% ipython --no-banner

In [1]: import numpy as np

In [2]: np.set_printoptions(suppress=True, linewidth=200)

In [3]: W0 = np.load("m.npy")

In [4]: print(W0)
[[1 5 1 5]
 [0 1 0 1]
 [1 5 1 5]
 [0 1 0 1]]

In [5]: print(W0.mean(axis=0))
[0.5 3.  0.5 3. ]

In [6]: W0.sum(axis=0)
Out[6]: array([ 2, 12,  2, 12])

In [7]: W0 - W0[0]
Out[7]: 
array([[ 0,  0,  0,  0],
       [-1, -4, -1, -4],
       [ 0,  0,  0,  0],
       [-1, -4, -1, -4]])

In [8]: print(np.abs(W0).max())
5

In [9]: np.round(np.linalg.svd(W0, compute_uv=False), 1) + 0
Out[9]: array([10.4,  0.4,  0. ,  0. ])

In [10]: np.round(np.linalg.norm(W0), 1)
Out[10]: np.float64(10.4)

In [11]: rng = np.random.default_rng(25276)

In [12]: lab = rng.permutation(4)

In [13]: lab
Out[13]: array([3, 1, 2, 0])

In [14]: other = W0[lab][:, lab]

In [15]: np.round(np.sort(np.abs(np.linalg.eigvals(other))), 1) + 0
Out[15]: array([0., 0., 2., 2.])

In [16]: np.linalg.lstsq(W0[:-1].T, W0[-1])[2]
Out[16]: np.int32(2)

In [17]: np.unique(W0.round(6), axis=0).shape
Out[17]: (2, 4)

In [18]: print(np.abs(np.diag(np.linalg.qr(W0)[1])) > 1e-9)
[ True  True False False]

In [19]: r = np.linalg.matrix_rank(W0)

In [20]: r
Out[20]: np.int64(2)

In [21]: N = np.linalg.svd(W0)[2][r:].T

In [22]: [int(np.linalg.matrix_rank(np.delete(W0, i, axis=0))) for i in range(4)]
Out[22]: [2, 2, 2, 2]

In [23]: np.round(W0 @ N, 1) + 0
Out[23]: 
array([[0., 0.],
       [0., 0.],
       [0., 0.],
       [0., 0.]])

In [24]: [int(np.linalg.matrix_rank(W0[:, :j + 1])) for j in range(4)]
Out[24]: [1, 2, 2, 2]

In [25]: F = np.array([[1.9, -3.0, 1.0, -3.1, 3.1, 1.8],
    ...:     [2.1, -2.8, 1.0, -3.0, 3.2, 2.0],
    ...:     [2.0, -3.0, 0.9, -2.9, 2.9, 1.9],
    ...:     [1.9, -2.9, 1.0, -2.9, 3.1, 1.9],
    ...:     [1.9, -3.0, 1.1, -2.9, 3.0, 1.8],
    ...:     [-1.0, -3.1, -2.0, 2.0, -2.9, 0.9],
    ...:     [-0.8, -2.9, -2.0, 2.1, -3.2, 1.1],
    ...:     [-0.9, -2.8, -2.1, 1.9, -2.9, 1.0],
    ...:     [-1.1, -3.1, -2.0, 2.0, -3.1, 1.0],
    ...:     [-1.0, -3.0, -2.0, 1.9, -3.2, 1.1]])

In [26]: print(np.round(np.abs(np.linalg.svd(F)[2][-1]), 1))
[0.6 0.2 0.2 0.2 0.2 0.7]

In [27]: np.argsort(-np.linalg.norm(F, axis=0).round(6), kind="stable")[:3]
Out[27]: array([4, 1, 3])

In [28]: [round(float(x), 1) for x in np.linalg.svd(F, compute_uv=False)[:3]]
Out[28]: [14.3, 10.6, 0.4]

In [29]: np.linalg.cond(F) > 100
Out[29]: np.False_

In [30]: round(np.log10(np.linalg.cond(F)))
Out[30]: 2

In [31]: proj = F @ np.linalg.solve(F.T @ F, F.T)

In [32]: print(np.round(np.diag(proj), 1))
[0.6 0.6 0.5 0.5 0.5 0.7 0.8 0.7 0.5 0.7]

In [33]: round(float(np.trace(proj)), 1)
Out[33]: 6.0

In [34]: Uu, s, VT = np.linalg.svd(F)

In [35]: print(np.argmax(s[:-1] / (s[1:] + 1e-6)) + 1)
2

In [36]: other = Uu[:, :2] @ np.diag(s[:2]) @ VT[:2]

In [37]: round(float(np.abs(F - other).max()), 1)
Out[37]: 0.2

In [38]: other.round(1)
Out[38]: 
array([[ 2. , -3. ,  1. , -3. ,  3.1,  1.9],
       [ 2. , -2.9,  1.1, -3.1,  3.2,  1.9],
       [ 1.9, -3. ,  0.9, -2.9,  2.9,  1.9],
       [ 1.9, -2.9,  1. , -2.9,  3. ,  1.9],
       [ 1.9, -2.9,  1. , -2.9,  3. ,  1.9],
       [-0.9, -3. , -2. ,  1.9, -3. ,  1. ],
       [-1. , -3. , -2. ,  2. , -3.1,  1. ],
       [-0.9, -2.8, -1.9,  1.9, -3. ,  1. ],
       [-1. , -3.1, -2.1,  2. , -3.1,  1. ],
       [-1. , -3. , -2. ,  2. , -3.1,  1. ]])

In [39]: round(np.linalg.norm(F - other) / np.linalg.norm(F), 1)
Out[39]: np.float64(0.0)

In [40]: np.linalg.matrix_rank(F, rtol=0.05)
Out[40]: np.int64(2)

In [41]: x0 = np.array([1, -1, 3, -3, -2, -3])

In [42]: y = F @ x0

In [43]: np.round(np.linalg.pinv(F) @ F, 1) + 0
Out[43]: 
array([[1., 0., 0., 0., 0., 0.],
       [0., 1., 0., 0., 0., 0.],
       [0., 0., 1., 0., 0., 0.],
       [0., 0., 0., 1., 0., 0.],
       [0., 0., 0., 0., 1., 0.],
       [0., 0., 0., 0., 0., 1.]])

In [44]: np.round(np.linalg.solve(F.T @ F, F.T @ y), 1)
Out[44]: array([ 1., -1.,  3., -3., -2., -3.])

In [45]: y = y + 0.3 * rng.normal(size=10)

In [46]: print(y.round(1))
[ 5.3  4.9  5.4  4.2  6.1 -6.5 -6.9 -7.4 -6.7 -6.9]

In [47]: b, *_ = np.linalg.lstsq(F, y)

In [48]: b.round()
Out[48]: array([ 4., -2.,  4., -1., -2., -5.])

In [49]: b.round(1)
Out[49]: array([ 3.6, -2. ,  3.9, -1.3, -2. , -4.9])

In [50]: data = np.loadtxt("dump.csv", delimiter=",")

In [51]: data
Out[51]: 
array([[ 1.8,  0.2, -0.4,  0.9, -0.6, -1.2,  1. , -0.9,  0.1,  2.1,  0.4],
       [ 1.7, -1.6,  0.6,  0.5, -0.8, -0.6,  1.4, -1. , -0.9, -1.3,  1.8],
       [-0.5,  0.9, -1. , -1.6, -0.2, -0.7,  1.3, -0.1,  0. , -1.6,  0.1],
       [ 1.2, -0.8, -0.7, -0.1,  0.8,  1. ,  1.2, -0.3, -0.1, -0.4,  0.1],
       [ 0.1, -1. , -0.3, -0.3,  0.4, -2.2, -1. ,  0.6, -0.3, -0.2,  0.7],
       [-0.2,  0.9, -0.8, -1.4,  1.1,  0.1,  0.3, -0.2,  1.5, -1. , -1.4],
       [-0.8, -0.3, -0.2, -0.2,  0.8,  0.3, -0.1,  0.4, -0.2,  0.9,  1. ],
       [ 1.4, -1.3, -2.2, -2.8,  0. ,  0.3, -0.5, -1.2,  0.5, -1.9, -0.8],
       [ 0.9,  0.8, -1.3,  0.9,  0.3,  0.2,  1.3,  0.4,  0.9,  0.3, -0.1],
       [-0.7,  0.9, -1.6,  1.5,  0.8, -0.8, -0.1, -0.1, -1.3,  0.6,  1.8],
       [ 0.4, -0.1,  1.7, -0.3,  0.7, -1.2,  1.3, -0.5, -2.5, -0.7,  1.2]])

In [52]: other = W0[0, 0] * W0[1:] - np.outer(W0[1:, 0], W0[0])

In [53]: other
Out[53]: 
array([[0, 1, 0, 1],
       [0, 0, 0, 0],
       [0, 1, 0, 1]])

In [54]: np.flatnonzero(~other.round(6).any(axis=1))
Out[54]: array([1])

In [55]: np.linalg.matrix_rank(other), np.linalg.matrix_rank(W0)
Out[55]: (np.int64(1), np.int64(2))

In [56]: W0[:, 0] / W0[0, 0]
Out[56]: array([1., 0., 1., 0.])

In [57]: K = np.loadtxt("layer3.csv", delimiter=",")

In [58]: K
Out[58]: 
array([[ 0.1, -0.8,  0.4, -1.7, -1.9, -1. ,  1.6,  1.3,  1.8, -0.1,  0.1],
       [ 0.3,  1.1,  0.6,  1. , -1.4, -0.2,  0.1,  0. , -1.4, -0.4, -0.2],
       [ 0.6,  1.4, -0.5,  1. , -1.2, -0.6,  0.6, -0.5, -0.6,  1.3,  0.3],
       [-1.1, -1.6,  0. ,  0. , -0.3, -1.9, -0.2, -1.6,  1.1,  0.4,  0.3],
       [-2. , -1.6, -0.2, -1.3, -0.6, -0.1,  1. ,  0.4,  0.7,  1.4,  0.3],
       [-2.6,  0.2, -0.7,  2. ,  0.4, -0.5,  0.9, -0.1,  0.3, -0.7,  1.7],
       [-0.1,  0.7, -0.6,  1.2,  0. , -0.7, -2.4,  1.2, -0.7,  0.9,  0.8],
       [ 0.4,  0.4, -1.1, -0.8,  1.6,  0.5, -2. ,  0.7, -1.3,  0.4,  2. ],
       [ 0.7,  1.5, -0.5,  1.2, -1.3, -0.5,  0.7, -0.3, -0.7,  1.4,  0.5],
       [ 0.1,  0.1,  0.2, -0.1, -1.1,  0.6,  0.5, -1.3,  0.4, -0.1, -1.2]])

In [59]: G = K.T @ K

In [60]: round(float(np.trace(G)), 1), round(float((K ** 2).sum()), 1)
Out[60]: (112.7, 112.7)

In [61]: print(np.round(np.diag(G), 1))
[13.1 11.9  3.2 14.1 13.1  6.6 15.3  8.4 10.2  7.4  9.5]

In [62]: np.linalg.matrix_rank(G)
Out[62]: np.int64(10)

In [63]: np.round(np.linalg.svd(K, compute_uv=False) ** 2, 1) + 0
Out[63]: array([36.5, 23.9, 20.7, 12.6,  8. ,  5.3,  3.2,  1.7,  0.9,  0. ])

In [64]: (K @ K.T).shape
Out[64]: (10, 10)

In [65]: np.round(np.linalg.eigvalsh(G)[::-1], 1) + 0
Out[65]: array([36.5, 23.9, 20.7, 12.6,  8. ,  5.3,  3.2,  1.7,  0.9,  0. ,  0. ])
